% python3 -q
>>> import numpy as np
>>> import numpy.linalg as la
>>> np.set_printoptions(precision=2, suppress=True, linewidth=160)
>>> data = np.array([[-1.8, 2.8, 2.4, 4.8, 0.8],
...     [2.43, -3.78, -3.24, -6.48, -1.08],
...     [0.45, -0.7, -0.6, -1.2, -0.2]])
>>> Uu, sig, vt = la.svd(data)
>>> evecs = vt[:(sig > 1e-8).sum()]
>>> rng = np.random.default_rng(264343)
>>> x = data[1] + 2 * data[0] + rng.integers(2) * np.eye(5)[2]
>>> x
array([-1.17,  1.82,  1.56,  3.12,  0.52])
>>> np.allclose(evecs.T @ evecs @ x, x)
True
>>> np.round(la.norm(x - evecs.T @ evecs @ x), 2)
np.float64(0.0)
>>> np.unique(data.round(6), axis=0).shape
(3, 5)
>>> data @ la.pinv(data) @ data
array([[-1.8 ,  2.8 ,  2.4 ,  4.8 ,  0.8 ],
       [ 2.43, -3.78, -3.24, -6.48, -1.08],
       [ 0.45, -0.7 , -0.6 , -1.2 , -0.2 ]])
>>> np.round(np.trace(la.pinv(data) @ data), 2)
np.float64(1.0)
>>> np.abs(np.diag(la.qr(data)[1])) > 1e-9
array([ True, False, False])
>>> np.allclose(data[:-1].T @ la.lstsq(data[:-1].T, data[-1])[0], data[-1])
True
>>> Uu, sig, vt = la.svd(data)
>>> np.argmax(sig[:-1] / (sig[1:] + 1e-6)) + 1
np.int64(1)
>>> other = Uu[:, :1] @ np.diag(sig[:1]) @ vt[:1]
>>> round(float(la.norm(data - other) / la.norm(data)), 2)
0.0
>>> la.matrix_rank(data, rtol=0.05)
np.int64(1)
>>> la.matrix_rank(other)
np.int64(1)
>>> round(np.abs(data - other).max(), 2)
np.float64(0.0)
>>> J = np.loadtxt("w.csv", delimiter=",")
>>> J
array([[2., 3.],
       [1., 3.]])
>>> np.kron(np.eye(2, dtype=int), J)
array([[2., 3., 0., 0.],
       [1., 3., 0., 0.],
       [0., 0., 2., 3.],
       [0., 0., 1., 3.]])
>>> round(float(la.eigvals(J).sum().real), 2)
5.0
>>> round(float(la.det(J[::-1])), 2)
-3.0
>>> np.einsum("ii->", J)
np.float64(5.0)
>>> J.reshape(2, -1)
array([[2., 3.],
       [1., 3.]])
>>> J.reshape(-1, 2)
array([[2., 3.],
       [1., 3.]])
>>> t3 = J.reshape(2, 2, -1)
>>> t3.sum(axis=1)
array([[5.],
       [4.]])
>>> np.einsum("ihd,ihd->ih", t3, t3)
array([[4., 9.],
       [1., 9.]])
>>> np.einsum("ihd,jhd->hij", t3, t3).shape
(2, 2, 2)
>>> m1 = np.array([[6, 9, 9, 6, 0, 6], [-2, -3, -3, -2, 0, -2], [2, 3, 3, 2, 0, 2]])
>>> # columns 1 and 2 are equal
>>> other = m1 / la.norm(m1, axis=1, keepdims=True)
>>> cov = other @ other.T
>>> cov
array([[ 1., -1.,  1.],
       [-1.,  1., -1.],
       [ 1., -1.,  1.]])
>>> (cov - 2 * np.eye(3)).round(6).argmax(axis=1)
array([2, 0, 0])
>>> x = np.array([-1, 0])
>>> target = J @ x
>>> coef, lr = np.zeros(2), 1 / la.norm(J, 2) ** 2
>>> for i in range(30):
...     coef -= lr * J.T @ (J @ coef - target)
...     if i % 10 == 0: print(i, round(la.norm(J @ coef - target), 2))
... 
0 0.55
10 0.46
20 0.39
>>> coef
array([-0.53, -0.24])
>>> round(la.cond(J), 2)
np.float64(7.53)
>>> Uu, sig, vt = la.svd(m1)
>>> np.argmax(sig[:-1] / (sig[1:] + 1e-6)) + 1
np.int64(1)
>>> other = Uu[:, :1] @ np.diag(sig[:1]) @ vt[:1]
>>> np.round(la.norm(m1 - other, 2), 2), round(float(sig[1]), 2)
(np.float64(0.0), 0.0)
>>> W0 = np.load("block0.npy")
>>> W0
array([[1.3, 0. , 2. , 1. , 2. ],
       [2. , 2.3, 1. , 0. , 0. ],
       [1. , 2. , 1.3, 2. , 1. ],
       [0. , 2. , 0. , 0.3, 0. ],
       [1. , 0. , 2. , 1. , 2.3]])
>>> round(float(la.norm(W0, 1)), 2), np.round(la.norm(W0, np.inf), 2)
(6.3, np.float64(7.3))
>>> la.norm(W0, axis=0)
array([2.77, 3.65, 3.27, 2.47, 3.21])
>>> round(la.norm(W0, 2), 2)
np.float64(5.81)
>>> round(float(la.norm(W0[0], 1)), 2), np.round(la.norm(W0[0], np.inf), 2)
(6.3, np.float64(2.0))
>>> W0[0] @ W0[3]
np.float64(0.3)
>>> np.round(la.norm(W0, "nuc"), 2)
np.float64(11.47)
>>> Uu, sig, vt = la.svd(W0)
>>> sig
array([5.81, 3.36, 1.59, 0.7 , 0.01])
>>> other = Uu[:, :4] @ np.diag(sig[:4]) @ vt[:4]
>>> la.matrix_rank(other)
np.int64(4)
>>> round(la.norm(W0 - other) / la.norm(W0), 2)
np.float64(0.0)
>>> lab = rng.permutation(5)
>>> lab
array([4, 1, 2, 0, 3])
>>> other = W0[lab][:, lab]
>>> np.diag(other)
array([2.3, 2.3, 1.3, 1.3, 0.3])
>>> x = np.array([2, -2, -1, -2, -2])
>>> W0 @ (2 * x)
array([-10.8,  -3.2, -18.6,  -9.2, -13.2])
>>> W0 @ np.eye(5)[1]
array([0. , 2.3, 2. , 2. , 0. ])
>>> W0 @ np.ones(5)
array([6.3, 5.3, 7.3, 2.3, 6.3])
>>> (W0 * x).sum(axis=1)
array([-5.4, -1.6, -9.3, -4.6, -6.6])
>>> la.norm(W0 @ x) <= la.norm(W0, 2) * la.norm(x) + 1e-9
np.True_
>>> np.einsum("ij,j->i", W0, x)
array([-5.4, -1.6, -9.3, -4.6, -6.6])
>>> W0 @ x
array([-5.4, -1.6, -9.3, -4.6, -6.6])
>>> W0 * x
array([[ 2.6, -0. , -2. , -2. , -4. ],
       [ 4. , -4.6, -1. , -0. , -0. ],
       [ 2. , -4. , -1.3, -4. , -2. ],
       [ 0. , -4. , -0. , -0.6, -0. ],
       [ 2. , -0. , -2. , -2. , -4.6]])
>>> (W0 @ x).argmax()
np.int64(1)
>>> u, r1 = W0[0], W0[3]
>>> u @ r1
np.float64(0.3)
>>> pr = (u @ r1) / (u @ u) * u
>>> pr
array([0.04, 0.  , 0.06, 0.03, 0.06])
>>> r1 - pr
array([-0.04,  2.  , -0.06,  0.27, -0.06])
>>> other = np.array([[0, 1, 0], [-2, 0, -1], [-1, -1, 0]])
>>> other[-1] = other[0]
>>> arr = other + 0.02 * np.eye(3)
>>> arr
array([[ 0.02,  1.  ,  0.  ],
       [-2.  ,  0.02, -1.  ],
       [ 0.  ,  1.  ,  0.02]])
>>> q, Rm = la.qr(arr)
>>> q
array([[-0.01, -0.71, -0.71],
       [ 1.  , -0.01, -0.01],
       [-0.  , -0.71,  0.71]])
>>> np.round(q.T @ q, 2) + 0
array([[1., 0., 0.],
       [0., 1., 0.],
       [0., 0., 1.]])
>>> round(float(abs(Rm[0, 0])), 2), round(la.norm(arr[:, 0]), 2)
(2.0, np.float64(2.0))
>>> Uu, sig, vt = la.svd(arr, full_matrices=False)
>>> np.abs(Uu[:, 0]).round(6).argmax()
np.int64(1)
>>> (sig > 1e-8).sum()
np.int64(3)
>>> np.round(vt @ vt.T, 2) + 0
array([[1., 0., 0.],
       [0., 1., 0.],
       [0., 0., 1.]])
>>> sig / sig[0]
array([1.  , 0.63, 0.01])
>>> round(la.det(arr[::-1]), 2)
np.float64(-0.06)
>>> la.eigvals(arr)
array([0.02+1.73j, 0.02-1.73j, 0.02+0.j  ])
>>> round(float(la.det(2 * arr)), 2), round(la.det(arr), 2)
(0.48, np.float64(0.06))
>>> np.poly(arr)
array([ 1.  , -0.06,  3.  , -0.06])
>>> round(la.eigvals(arr).sum().real, 2)
np.float64(0.06)
>>> round(float(np.einsum("ij,ji->", arr, arr)), 2)
-6.0
>>> np.kron(np.eye(2, dtype=int), arr)
array([[ 0.02,  1.  ,  0.  ,  0.  ,  0.  ,  0.  ],
       [-2.  ,  0.02, -1.  , -0.  ,  0.  , -0.  ],
       [ 0.  ,  1.  ,  0.02,  0.  ,  0.  ,  0.  ],
       [ 0.  ,  0.  ,  0.  ,  0.02,  1.  ,  0.  ],
       [-0.  ,  0.  , -0.  , -2.  ,  0.02, -1.  ],
       [ 0.  ,  0.  ,  0.  ,  0.  ,  1.  ,  0.02]])
